>>> import numpy as np
>>> np.set_printoptions(precision=2, suppress=True, linewidth=120)
>>> tidy = lambda a: np.round(a, 2) + 0
>>> X = np.array([[-3, 0, -1, 2, 1, -3],
...     [-9, 0, -3, 6, 3, -9],
...     [-6, 0, -2, 4, 2, -6],
...     [-9, 0, -3, 6, 3, -9],
...     [-3, 0, -1, 2, 1, -3]])
>>> # column 5 repeats column 0
>>> Y = X[0, 0] * X[1:] - np.outer(X[1:, 0], X[0])
>>> Y
array([[0, 0, 0, 0, 0, 0],
       [0, 0, 0, 0, 0, 0],
       [0, 0, 0, 0, 0, 0],
       [0, 0, 0, 0, 0, 0]])
>>> X[:, 0] / X[0, 0]
array([1., 3., 2., 3., 1.])
>>> np.linalg.matrix_rank(Y), np.linalg.matrix_rank(X)
(np.int64(0), np.int64(1))
>>> r = np.linalg.matrix_rank(X)
>>> r
np.int64(1)
>>> N = np.linalg.svd(X)[2][r:].T
>>> tidy(N @ N.T)
array([[ 0.62,  0.  , -0.12,  0.25,  0.12, -0.37],
       [ 0.  ,  1.  ,  0.  ,  0.  ,  0.  ,  0.  ],
       [-0.12,  0.  ,  0.96,  0.08,  0.04, -0.13],
       [ 0.25,  0.  ,  0.08,  0.83, -0.08,  0.25],
       [ 0.12,  0.  ,  0.04, -0.08,  0.96,  0.13],
       [-0.37,  0.  , -0.13,  0.25,  0.13,  0.62]])
>>> left, sv, Vh = np.linalg.svd(X)
>>> V = Vh[:(sv > 1e-8).sum()]
>>> rng = np.random.default_rng(51593)
>>> vec = X[1] + 5 * X[0] + rng.integers(2) * np.eye(6)[0]
>>> vec
array([-24.,   0.,  -8.,  16.,   8., -24.])
>>> tidy(V.T @ V)
array([[ 0.37,  0.  ,  0.12, -0.25, -0.12,  0.37],
       [ 0.  ,  0.  ,  0.  ,  0.  ,  0.  ,  0.  ],
       [ 0.12,  0.  ,  0.04, -0.08, -0.04,  0.12],
       [-0.25,  0.  , -0.08,  0.17,  0.08, -0.25],
       [-0.12,  0.  , -0.04,  0.08,  0.04, -0.12],
       [ 0.37,  0.  ,  0.12, -0.25, -0.12,  0.37]])
>>> np.linalg.matrix_rank(np.vstack([X, vec]))
np.int64(1)
